In [1]: import numpy as np

In [2]: import numpy.linalg as la

In [3]: np.set_printoptions(suppress=True, linewidth=160)

In [4]: def tidy(a):
   ...:     return np.round(a, 1) + 0
   ...: 

In [5]: data = np.load("sample8.npy")

In [6]: data
Out[6]: 
array([[5, 0, 0, 0],
       [8, 2, 0, 0],
       [3, 9, 9, 0],
       [1, 9, 7, 8]])

In [7]: t3 = np.stack([data, 3 * data, data[::-1]])

In [8]: tidy(la.norm(t3, axis=(1, 2)))
Out[8]: array([21.4, 64.3, 21.4])

In [9]: la.matrix_rank(t3)
Out[9]: array([4, 4, 4])

In [10]: tidy(data.mean(axis=0))
Out[10]: array([4.2, 5. , 4. , 2. ])

In [11]: data[:, 4]
Traceback (most recent call last):
  Cell In[11], line 1
    data[:, 4]
IndexError: index 4 is out of bounds for axis 1 with size 4


In [12]: data.shape
Out[12]: (4, 4)

In [13]: np.unravel_index(np.abs(data).argmax(), data.shape)
Out[13]: (np.int64(2), np.int64(1))

In [14]: tidy(la.norm(data))
Out[14]: np.float64(21.4)

In [15]: np.abs(data).max()
Out[15]: np.int64(9)

In [16]: mat = np.loadtxt("data.csv", delimiter=",")

In [17]: mat
Out[17]: 
array([[ 5.,  5.,  5.],
       [ 5., 10., 10.],
       [ 5., 10., 15.]])

In [18]: proj = np.triu(np.array([[2, 2, 1], [2, 2, 2], [0, 2, 2]]), 1) + np.eye(3)

In [19]: M2 = proj @ mat @ la.inv(proj)

In [20]: M2
Out[20]: 
array([[20., -5., 30.],
       [15.,  0., 25.],
       [ 5.,  0., 10.]])

In [21]: proj @ mat - mat @ proj
Out[21]: 
array([[ 15.,  20.,  20.],
       [ 10.,  10.,   5.],
       [  0., -10., -25.]])

In [22]: tidy(la.det(M2))
Out[22]: np.float64(125.0)

In [23]: la.matrix_rank(M2)
Out[23]: np.int64(3)

In [24]: r0 = np.array([0, -2, 2])

In [25]: M2 = mat + np.outer(r0, np.eye(3)[0])

In [26]: la.matrix_rank(M2 - mat)
Out[26]: np.int64(1)

In [27]: vals, vecs = la.eigh(mat)

In [28]: x0 = np.array([1, 4, 1])

In [29]: tidy(vecs * np.maximum(vals, 0) @ vecs.T)
Out[29]: 
array([[ 5.,  5.,  5.],
       [ 5., 10., 10.],
       [ 5., 10., 15.]])

In [30]: np.abs(mat).sum(axis=1).max(), tidy(np.abs(vals).max())
Out[30]: (np.float64(30.0), np.float64(25.2))

In [31]: M2 = mat / la.norm(mat, axis=1, keepdims=True)

In [32]: cov = M2 @ M2.T

In [33]: (cov - 2 * np.eye(3)).round(6).argmax(axis=1)
Out[33]: array([1, 2, 1])

In [34]: tidy(cov)
Out[34]: 
array([[1. , 1. , 0.9],
       [1. , 1. , 1. ],
       [0.9, 1. , 1. ]])

In [35]: (np.abs(cov) > 0.9).astype(int)
Out[35]: 
array([[1, 1, 1],
       [1, 1, 1],
       [1, 1, 1]])

In [36]: tidy(np.degrees(np.arccos(np.clip(cov[1, 2], -1, 1))))
Out[36]: np.float64(11.5)

In [37]: tidy(la.norm(M2, axis=1))
Out[37]: array([1., 1., 1.])

In [38]: vals, vecs = la.eigh(mat)

In [39]: tidy(np.abs(vecs[:, -1]))
Out[39]: array([0.3, 0.6, 0.7])

In [40]: tidy(vecs.T @ vecs)
Out[40]: 
array([[1., 0., 0.],
       [0., 1., 0.],
       [0., 0., 1.]])

In [41]: vals.sum(), np.trace(mat)
Out[41]: (np.float64(30.0), np.float64(30.0))

In [42]: tidy(vals)
Out[42]: array([ 1.5,  3.2, 25.2])

In [43]: tidy(la.eigvalsh(mat + 4 * np.eye(3)))
Out[43]: array([ 5.5,  7.2, 29.2])

In [44]: tidy(la.eigvalsh(mat @ mat))
Out[44]: array([  2.4,  10.3, 637.3])

In [45]: tidy(vecs @ np.diag(vals) @ vecs.T)
Out[45]: 
array([[ 5.,  5.,  5.],
       [ 5., 10., 10.],
       [ 5., 10., 15.]])

In [46]: (vals > 1e-8).sum(), (vals < -1e-8).sum()
Out[46]: (np.int64(3), np.int64(0))

In [47]: feats = np.load("m.npy")

In [48]: feats
Out[48]: 
array([[-4,  4,  6],
       [-6,  3, -2],
       [ 7,  5, -4]])

In [49]: tidy(la.det(feats[::-1]))
Out[49]: np.float64(450.0)

In [50]: tidy(la.det(feats.T))
Out[50]: np.float64(-450.0)

In [51]: tidy(la.eigvals(feats))
Out[51]: array([-10.6+0.j ,   2.8+5.9j,   2.8-5.9j])

In [52]: cov = feats.T @ feats

In [53]: tidy(la.svd(feats, compute_uv=False) ** 2)
Out[53]: array([124.4,  50. ,  32.5])

In [54]: (feats @ feats.T).shape
Out[54]: (3, 3)

In [55]: np.diag(cov)
Out[55]: array([101,  50,  56])

In [56]: la.matrix_rank(cov)
Out[56]: np.int64(3)

In [57]: M2 = np.array([[-1, 1], [1, 1], [0, 2]])

In [58]: np.vstack([feats, M2.T]).shape
Out[58]: (5, 3)

In [59]: np.einsum("ik,kj->ij", feats, M2)
Out[59]: 
array([[ 8, 12],
       [ 9, -7],
       [-2,  4]])

In [60]: r0 = np.array([4, 4, -4]) + 0.5

In [61]: J = np.outer(r0, r0) / (r0 @ r0)

In [62]: tidy(J)
Out[62]: 
array([[ 0.4,  0.4, -0.3],
       [ 0.4,  0.4, -0.3],
       [-0.3, -0.3,  0.2]])

In [63]: # rows and columns are dependent

In [64]: vals, vecs = la.eig(mat)

In [65]: tidy(np.sort(la.eigvals(la.inv(mat))))
Out[65]: array([0. , 0.3, 0.6])

In [66]: tidy(np.sort(la.eigvals(mat.T)))
Out[66]: array([ 1.5,  3.2, 25.2])

In [67]: tidy(np.sort(la.eigvals(mat @ mat)))
Out[67]: array([  2.4,  10.3, 637.3])

In [68]: tidy(np.prod(vals))
Out[68]: np.float64(125.0)
